>>> import numpy as np
>>> import numpy.linalg as la
>>> np.set_printoptions(precision=3, suppress=True, linewidth=120, floatmode="fixed")
>>> W0 = np.array([[0, 0, 0], [1, 0, 2], [2, 1, 1], [2, 0, 2]])
>>> W0
array([[0, 0, 0],
       [1, 0, 2],
       [2, 1, 1],
       [2, 0, 2]])
>>> M2 = np.c_[W0[:, :1] @ np.array([[2]]), np.array([-2, 0, 0, 0])]
>>> M2
array([[ 0, -2],
       [ 2,  0],
       [ 4,  0],
       [ 4,  0]])
>>> np.round(la.norm(la.qr(W0)[0].T @ M2, axis=0) ** 2 / ((M2 ** 2).sum(axis=0) + 1e-12), 3) + 0
array([1.000, 0.000])
>>> np.round(la.norm(M2 - W0 @ la.lstsq(W0, M2)[0], axis=0), 3) + 0
array([0.000, 2.000])
>>> la.matrix_rank(M2)
np.int64(2)
>>> Q, Rm = la.qr(W0)
>>> abs(Rm[0, 0]), round(float(la.norm(W0[:, 0])), 3)
(np.float64(3.0), 3.0)
>>> np.round(Q.T @ Q, 3) + 0
array([[1.000, 0.000, 0.000],
       [0.000, 1.000, 0.000],
       [0.000, 0.000, 1.000]])
>>> Q.round(3) + 0
array([[ 0.000,  0.000,  0.000],
       [-0.333, -0.298, -0.894],
       [-0.667,  0.745,  0.000],
       [-0.667, -0.596,  0.447]])
>>> Q.shape, Rm.shape
((4, 3), (3, 3))
>>> round(float(np.trace(Q @ Q.T)), 3)
3.0
>>> arr = np.load("data.npy")
>>> arr
array([[ 1, -2,  4],
       [ 1, -1,  1],
       [ 1,  0,  0],
       [ 1,  1,  1]])
>>> proj = arr @ la.solve(arr.T @ arr, arr.T)
>>> np.diag(proj)
array([0.950, 0.550, 0.550, 0.950])
>>> la.matrix_rank(np.eye(4) - proj)
np.int64(1)
>>> np.allclose(proj @ proj, proj)
True
>>> M2 = np.array([[2, 0, 1, -1], [2, 1, 1, -1]])
>>> feats = M2.T @ M2
>>> feats
array([[ 8,  2,  4, -4],
       [ 2,  1,  1, -1],
       [ 4,  1,  2, -2],
       [-4, -1, -2,  2]])
>>> np.unravel_index(np.abs(W0).argmax(), W0.shape)
(np.int64(1), np.int64(2))
>>> W0.sum(axis=1)
array([0, 3, 4, 4])
>>> W0 - W0[0]
array([[0, 0, 0],
       [1, 0, 2],
       [2, 1, 1],
       [2, 0, 2]])
>>> np.count_nonzero(W0)
np.int64(7)
>>> W0.shape
(4, 3)
>>> np.round(la.norm(W0), 3)
np.float64(4.359)
>>> la.matrix_rank(W0)
np.int64(3)
>>> np.diff(W0, axis=0)
array([[ 1,  0,  2],
       [ 1,  1, -1],
       [ 0, -1,  1]])
>>> F = np.loadtxt("block14.csv", delimiter=",")
>>> F
array([[ 1.000,  0.000,  0.000],
       [-3.000,  1.000,  0.000],
       [ 2.000,  1.000,  1.000]])
>>> r0 = np.array([6, 2, -1])
>>> np.convolve(F[0], r0)
array([ 6.000,  2.000, -1.000,  0.000,  0.000])
>>> np.correlate(F[0], F[1], "full")
array([ 0.000,  1.000, -3.000,  0.000,  0.000])
>>> np.array([np.convolve(row, r0, "same") for row in F])
array([[ 2.000, -1.000,  0.000],
       [ 0.000,  5.000, -1.000],
       [10.000,  6.000,  1.000]])
>>> np.polyval(r0, F[0])
array([ 7.000, -1.000, -1.000])
>>> x0 = np.array([1, 0, 2])
>>> np.sign((F @ x0).round(6))
array([ 1.000, -1.000,  1.000])
>>> F @ x0
array([ 1.000, -3.000,  4.000])
>>> F @ (2 * x0)
array([ 2.000, -6.000,  8.000])
>>> (F * x0).sum(axis=1)
array([ 1.000, -3.000,  4.000])
>>> np.einsum("ij,j->i", F, x0)
array([ 1.000, -3.000,  4.000])
>>> (F @ x0).argmax()
np.int64(2)
>>> r0 = np.array([1, -1, -1])
>>> M2 = F + np.outer(r0, np.eye(3)[0])
>>> la.matrix_rank(M2 - F)
np.int64(1)
>>> M2
array([[ 2.000,  0.000,  0.000],
       [-4.000,  1.000,  0.000],
       [ 1.000,  1.000,  1.000]])
>>> round(float(la.det(M2) / la.det(F)), 3), np.round(1 + la.solve(F, r0)[0], 3)
(2.0, np.float64(2.0))
>>> la.matrix_rank(la.inv(M2) - la.inv(F), tol=1e-8)
np.int64(1)
>>> M2 @ M2
array([[  4.000,   0.000,   0.000],
       [-12.000,   1.000,   0.000],
       [ -1.000,   2.000,   1.000]])
>>> la.matrix_power(M2 - np.diag(np.diag(M2)), 3)
array([[0.000, 0.000, 0.000],
       [0.000, 0.000, 0.000],
       [0.000, 0.000, 0.000]])
>>> Q = F.astype(float).copy()
>>> for j in range(3):
...     Q[:, j] -= Q[:, :j] @ (Q[:, :j].T @ Q[:, j])
...     Q[:, j] /= la.norm(Q[:, j])
... 
>>> np.round(Q.T @ F, 3) + 0
array([[ 3.742, -0.267,  0.535],
       [ 0.000,  1.389,  0.823],
       [ 0.000,  0.000,  0.192]])
>>> np.round(Q.T @ Q, 3) + 0
array([[1.000, 0.000, 0.000],
       [0.000, 1.000, 0.000],
       [0.000, 0.000, 1.000]])
>>> data = np.load("dump.npy")
>>> data
array([[ 0.525,  0.166, -0.360,  0.304],
       [ 0.166,  0.052, -0.114,  0.096],
       [-0.360, -0.114,  0.246, -0.208],
       [ 0.304,  0.096, -0.208,  0.176]])
>>> np.round(la.eigvals(data).sum().real, 3)
np.float64(1.0)
>>> np.round(np.poly(data), 3) + 0
array([ 1.000, -1.000,  0.000,  0.000,  0.000])
>>> round(float(np.einsum("ii->", data)), 3)
1.0
>>> round(float(np.einsum("ij,ji->", data, data)), 3)
1.0
>>> round(la.det(data.T), 3)
np.float64(-0.0)
>>> np.round(la.eigvals(data), 3) + 0
array([1.000, 0.000, 0.000, 0.000])
>>> M2 = np.c_[arr[:, :1] @ np.array([[2]]), np.array([2, -1, 1, 1])]
>>> M2
array([[ 2,  2],
       [ 2, -1],
       [ 2,  1],
       [ 2,  1]])
>>> np.round(la.norm(M2 - arr @ la.lstsq(arr, M2)[0], axis=0), 3) + 0
array([0.000, 1.565])
>>> la.norm(la.qr(arr)[0].T @ M2, axis=0) ** 2 / ((M2 ** 2).sum(axis=0) + 1e-12)
array([1.000, 0.650])
>>> la.matrix_rank(np.c_[arr, M2])
np.int64(4)
>>> rk = la.matrix_rank(data)
>>> rk
np.int64(1)
>>> N = la.svd(data)[2][rk:].T
>>> N @ N.T
array([[ 0.475, -0.166,  0.360, -0.304],
       [-0.166,  0.948,  0.114, -0.096],
       [ 0.360,  0.114,  0.754,  0.208],
       [-0.304, -0.096,  0.208,  0.824]])
>>> np.allclose(data @ N, 0)
True
>>> la.matrix_rank(data.T @ data), la.matrix_rank(data @ data.T)
(np.int64(1), np.int64(1))
>>> [int(la.matrix_rank(data[:i])) for i in range(1, len(data) + 1)]
[1, 1, 1, 1]
>>> M2 = np.array([[4, -3], [0, -1], [-4, -1], [-1, -2]])
>>> data @ M2
array([[ 3.236, -1.991],
       [ 1.022, -0.629],
       [-2.214,  1.362],
       [ 1.873, -1.153]])
>>> np.einsum("ik,kj->ji", data, M2)
array([[ 3.236,  1.022, -2.214,  1.873],
       [-1.991, -0.629,  1.362, -1.153]])
>>> M2.T @ data.T
array([[ 3.236,  1.022, -2.214,  1.873],
       [-1.991, -0.629,  1.362, -1.153]])
>>> np.vstack([data, M2.T]).shape
(6, 4)
>>> la.matrix_rank(np.vstack([data, M2.T]))
np.int64(3)
>>> np.einsum("ij->j", data)
array([ 0.636,  0.201, -0.435,  0.368])
>>> rng = np.random.default_rng(4336)
>>> M2 = data + rng.integers(-2, 3, (4, 1)) @ rng.integers(-2, 3, (1, 4))
>>> M2
array([[-1.475,  4.166, -2.360, -3.696],
       [-1.834,  4.052, -2.114, -3.904],
       [ 1.640, -4.114,  2.246,  3.792],
       [ 1.304, -1.904,  0.792,  2.176]])
>>> la.matrix_rank(M2 - data, tol=1e-8)
np.int64(1)
>>> M2 - data
array([[-2.000,  4.000, -2.000, -4.000],
       [-2.000,  4.000, -2.000, -4.000],
       [ 2.000, -4.000,  2.000,  4.000],
       [ 1.000, -2.000,  1.000,  2.000]])
>>> np.round(la.svd(M2 - data, compute_uv=False), 3) + 0
array([11.402,  0.000,  0.000,  0.000])
>>> J = np.load("x.npy")
>>> J
array([[1, 0, 0, 0],
       [0, 0, 0, 1],
       [0, 3, 0, 0],
       [0, 0, 1, 0]])
>>> round(float(np.abs(la.eigvals(J)).max()), 3)
1.442
>>> r0 = np.array([2, -3])
>>> np.correlate(J[1], J[3], "full")
array([0, 0, 0, 0, 1, 0, 0])
>>> np.convolve(J[1], r0)
array([ 0,  0,  0,  2, -3])
>>> M2 = la.inv(J)
>>> J @ M2
array([[1.000, 0.000, 0.000, 0.000],
       [0.000, 1.000, 0.000, 0.000],
       [0.000, 0.000, 1.000, 0.000],
       [0.000, 0.000, 0.000, 1.000]])
>>> M2
array([[1.000, 0.000, 0.000, 0.000],
       [0.000, 0.000, 0.333, 0.000],
       [0.000, 0.000, 0.000, 1.000],
       [0.000, 1.000, 0.000, 0.000]])
>>> (np.abs(M2) > 1e-9).astype(int)
array([[1, 0, 0, 0],
       [0, 0, 1, 0],
       [0, 0, 0, 1],
       [0, 1, 0, 0]])
>>> round(float(la.cond(J)), 3)
3.0
>>> Q, V = la.qr(M2[:, :2])[0], la.qr(M2[:, 2:])[0]
>>> sv = la.svd(Q.T @ V, compute_uv=False)
>>> np.degrees(np.arccos(sv.clip(0, 1)))
array([90.000, 90.000])
>>> A = np.array([[1, 2, 3], [1, 0, 0], [0, 1, 1]])
>>> A[-1] = A[0] + 2 * A[1]
>>> A
array([[1, 2, 3],
       [1, 0, 0],
       [3, 2, 3]])
>>> r0 = np.array([-1, 2])
>>> np.correlate(A[1], A[0], "full")
array([3, 2, 1, 0, 0])
>>> np.cross(A[1, :3], A[0, :3])
array([ 0, -3,  2])
>>> np.array([np.convolve(row, r0, "same") for row in A])
array([[-1,  0,  1],
       [-1,  2,  0],
       [-3,  4,  1]])
>>> M2 = A + rng.integers(-2, 3, (3, 2)) @ rng.integers(-2, 3, (2, 3))
>>> M2
array([[-1,  2,  3],
       [-1, -2,  0],
       [-3,  0,  3]])
>>> la.matrix_rank(M2 - A, tol=1e-8)
np.int64(2)
>>> X = np.load("test0.npy")
>>> X
array([[25, 20, 35,  0,  0,  0],
       [10, 15, 30,  0,  0,  0],
       [30, 35, 30,  0,  0,  0],
       [15, 12, 21,  5,  4,  7],
       [ 6,  9, 18,  2,  3,  6],
       [18, 21, 18,  6,  7,  6]])
>>> (X - X.T) / 2
array([[  0.000,   5.000,   2.500,  -7.500,  -3.000,  -9.000],
       [ -5.000,   0.000,  -2.500,  -6.000,  -4.500, -10.500],
       [ -2.500,   2.500,   0.000, -10.500,  -9.000,  -9.000],
       [  7.500,   6.000,  10.500,   0.000,   1.000,   0.500],
       [  3.000,   4.500,   9.000,  -1.000,   0.000,  -0.500],
       [  9.000,  10.500,   9.000,  -0.500,   0.500,   0.000]])
>>> la.matrix_power(X, 2)
array([[1875, 2025, 2525,    0,    0,    0],
       [1300, 1475, 1700,    0,    0,    0],
       [2000, 2175, 3000,    0,    0,    0],
       [1350, 1458, 1818,   75,   81,  101],
       [ 936, 1062, 1224,   52,   59,   68],
       [1440, 1566, 2160,   80,   87,  120]])
>>> np.round(np.abs(la.eigvals(X)).max(), 3)
np.float64(78.207)
>>> np.round(la.det(X), 3)
np.float64(338000.0)
>>> np.allclose(X @ X.T, X.T @ X)
False
>>> U, sv, vt = la.svd(X, full_matrices=False)
>>> round(float(np.sqrt((sv ** 2).sum())), 3), round(la.norm(X), 3)
(95.394, np.float64(95.394))
>>> sv
array([92.668, 16.650, 13.520,  6.762,  2.429,  0.986])
>>> np.abs(U[:, 0]).round(6).argmax()
np.int64(2)
>>> np.abs(vt[0])
array([0.498, 0.531, 0.680, 0.045, 0.048, 0.061])
>>> np.round(U.T @ U, 3) + 0
array([[1.000, 0.000, 0.000, 0.000, 0.000, 0.000],
       [0.000, 1.000, 0.000, 0.000, 0.000, 0.000],
       [0.000, 0.000, 1.000, 0.000, 0.000, 0.000],
       [0.000, 0.000, 0.000, 1.000, 0.000, 0.000],
       [0.000, 0.000, 0.000, 0.000, 1.000, 0.000],
       [0.000, 0.000, 0.000, 0.000, 0.000, 1.000]])
>>> sv / sv[0]
array([1.000, 0.180, 0.146, 0.073, 0.026, 0.011])
>>> (sv > 1e-8).sum()
np.int64(6)
>>> U.shape, sv.shape, vt.shape
((6, 6), (6,), (6, 6))
>>> x0 = np.array([-3, -5, -3, -1, -4, 3])
>>> h = np.maximum(X @ x0, 0)
>>> np.maximum(X @ x0, 0) - np.maximum(-X @ x0, 0)
array([-280, -195, -355, -168, -113, -229])
>>> h
array([0, 0, 0, 0, 0, 0])
>>> np.maximum(X @ (3 * x0), 0)
array([0, 0, 0, 0, 0, 0])
